In [1]: import numpy as np

In [2]: np.set_printoptions(precision=1, suppress=True, linewidth=140, sign=" ")

In [3]: def rd(a):
   ...:     return np.round(a, 1) + 0
   ...: 

In [4]: other = np.array([[1, 1, 0, 1, 3, 2, 0, 0, 2, 2, 1, 0],
   ...:     [3, 0, 2, 2, 3, 1, 3, 2, 0, 1, 2, 0],
   ...:     [2, 3, 2, 0, 2, 3, 2, 1, 0, 2, 0, 1],
   ...:     [3, 0, 2, 2, 1, 1, 3, 1, 0, 1, 2, 1],
   ...:     [2, 1, 0, 3, 2, 1, 0, 3, 2, 0, 2, 1],
   ...:     [1, 3, 0, 1, 0, 2, 1, 2, 1, 0, 0, 1],
   ...:     [0, 1, 3, 0, 2, 1, 3, 2, 2, 0, 3, 3],
   ...:     [3, 2, 1, 0, 1, 2, 3, 2, 2, 2, 0, 1],
   ...:     [1, 2, 3, 2, 0, 3, 1, 2, 3, 3, 2, 1],
   ...:     [2, 0, 2, 1, 3, 1, 3, 0, 0, 2, 2, 3],
   ...:     [3, 3, 1, 2, 3, 1, 0, 3, 0, 2, 1, 2],
   ...:     [3, 0, 2, 3, 0, 2, 1, 1, 0, 3, 2, 3]])

In [5]: arr = np.tril(other)

In [6]: arr
Out[6]: 
array([[ 1,  0,  0,  0,  0,  0,  0,  0,  0,  0,  0,  0],
       [ 3,  0,  0,  0,  0,  0,  0,  0,  0,  0,  0,  0],
       [ 2,  3,  2,  0,  0,  0,  0,  0,  0,  0,  0,  0],
       [ 3,  0,  2,  2,  0,  0,  0,  0,  0,  0,  0,  0],
       [ 2,  1,  0,  3,  2,  0,  0,  0,  0,  0,  0,  0],
       [ 1,  3,  0,  1,  0,  2,  0,  0,  0,  0,  0,  0],
       [ 0,  1,  3,  0,  2,  1,  3,  0,  0,  0,  0,  0],
       [ 3,  2,  1,  0,  1,  2,  3,  2,  0,  0,  0,  0],
       [ 1,  2,  3,  2,  0,  3,  1,  2,  3,  0,  0,  0],
       [ 2,  0,  2,  1,  3,  1,  3,  0,  0,  2,  0,  0],
       [ 3,  3,  1,  2,  3,  1,  0,  3,  0,  2,  1,  0],
       [ 3,  0,  2,  3,  0,  2,  1,  1,  0,  3,  2,  3]])

In [7]: print(np.linalg.cond(arr) > 100)
True

In [8]: np.linalg.matrix_rank(arr, rtol=0.1)
Out[8]: np.int64(9)

In [9]: np.argsort(-np.linalg.norm(arr, axis=0).round(6), kind="stable")[:3]
Out[9]: array([ 0,  1,  2])

In [10]: rd(np.linalg.norm(arr, 2) / np.linalg.norm(arr))
Out[10]: np.float64(0.8)

In [11]: [round(float(x), 1) for x in np.linalg.svd(arr, compute_uv=False)[:3]]
Out[11]: [13.3, 5.7, 5.3]

In [12]: rd(np.linalg.det(arr))
Out[12]: np.float64(0.0)

In [13]: print(np.allclose(arr, arr.T))
False

In [14]: (arr - arr.T) / 2
Out[14]: 
array([[ 0. , -1.5, -1. , -1.5, -1. , -0.5,  0. , -1.5, -0.5, -1. , -1.5, -1.5],
       [ 1.5,  0. , -1.5,  0. , -0.5, -1.5, -0.5, -1. , -1. ,  0. , -1.5,  0. ],
       [ 1. ,  1.5,  0. , -1. ,  0. ,  0. , -1.5, -0.5, -1.5, -1. , -0.5, -1. ],
       [ 1.5,  0. ,  1. ,  0. , -1.5, -0.5,  0. ,  0. , -1. , -0.5, -1. , -1.5],
       [ 1. ,  0.5,  0. ,  1.5,  0. ,  0. , -1. , -0.5,  0. , -1.5, -1.5,  0. ],
       [ 0.5,  1.5,  0. ,  0.5,  0. ,  0. , -0.5, -1. , -1.5, -0.5, -0.5, -1. ],
       [ 0. ,  0.5,  1.5,  0. ,  1. ,  0.5,  0. , -1.5, -0.5, -1.5,  0. , -0.5],
       [ 1.5,  1. ,  0.5,  0. ,  0.5,  1. ,  1.5,  0. , -1. ,  0. , -1.5, -0.5],
       [ 0.5,  1. ,  1.5,  1. ,  0. ,  1.5,  0.5,  1. ,  0. ,  0. ,  0. ,  0. ],
       [ 1. ,  0. ,  1. ,  0.5,  1.5,  0.5,  1.5,  0. ,  0. ,  0. , -1. , -1.5],
       [ 1.5,  1.5,  0.5,  1. ,  1.5,  0.5,  0. ,  1.5,  0. ,  1. ,  0. , -1. ],
       [ 1.5,  0. ,  1. ,  1.5,  0. ,  1. ,  0.5,  0.5,  0. ,  1.5,  1. ,  0. ]])

In [15]: np.linalg.matrix_power(arr, 4)
Out[15]: 
array([[    1,     0,     0,     0,     0,     0,     0,     0,     0,     0,     0,     0],
       [    3,     0,     0,     0,     0,     0,     0,     0,     0,     0,     0,     0],
       [   93,    24,    16,     0,     0,     0,     0,     0,     0,     0,     0,     0],
       [  203,    72,    64,    16,     0,     0,     0,     0,     0,     0,     0,     0],
       [  342,   116,   144,    96,    16,     0,     0,     0,     0,     0,     0,     0],
       [  175,    60,    48,    32,     0,    16,     0,     0,     0,     0,     0,     0],
       [  762,   335,   321,   231,   130,    65,    81,     0,     0,     0,     0,     0],
       [  971,   517,   451,   309,   230,   163,   195,    16,     0,     0,     0,     0],
       [ 1676,   985,   790,   431,   272,   430,   366,   130,    81,     0,     0,     0],
       [ 1251,   591,   611,   461,   294,   131,   195,     0,     0,    16,     0,     0],
       [ 1592,   810,   800,   584,   438,   271,   375,    45,     0,    30,     1,     0],
       [ 3016,  1567,  1586,  1191,  1010,   666,   894,   215,     0,   295,    80,    81]])

In [16]: arr @ arr
Out[16]: 
array([[  1,   0,   0,   0,   0,   0,   0,   0,   0,   0,   0,   0],
       [  3,   0,   0,   0,   0,   0,   0,   0,   0,   0,   0,   0],
       [ 15,   6,   4,   0,   0,   0,   0,   0,   0,   0,   0,   0],
       [ 13,   6,   8,   4,   0,   0,   0,   0,   0,   0,   0,   0],
       [ 18,   2,   6,  12,   4,   0,   0,   0,   0,   0,   0,   0],
       [ 15,   6,   2,   4,   0,   4,   0,   0,   0,   0,   0,   0],
       [ 14,  17,  15,   7,  10,   5,   9,   0,   0,   0,   0,   0],
       [ 21,  17,  13,   5,  10,  11,  15,   4,   0,   0,   0,   0],
       [ 31,  29,  24,  13,   4,  20,  12,  10,   9,   0,   0,   0],
       [ 20,  15,  19,  14,  18,   7,  15,   0,   0,   4,   0,   0],
       [ 43,  18,  14,  18,  18,  11,  15,   9,   0,   6,   1,   0],
       [ 42,  21,  28,  24,  18,  18,  18,  11,   0,  19,   8,   9]])

In [17]: rd(np.sort(np.abs(np.linalg.eigvals(arr))))
Out[17]: array([ 0.,  1.,  1.,  2.,  2.,  2.,  2.,  2.,  2.,  3.,  3.,  3.])

In [18]: np.trace(arr)
Out[18]: np.int64(23)

In [19]: print(rd(np.abs(np.linalg.eigvals(arr)).max()))
3.0
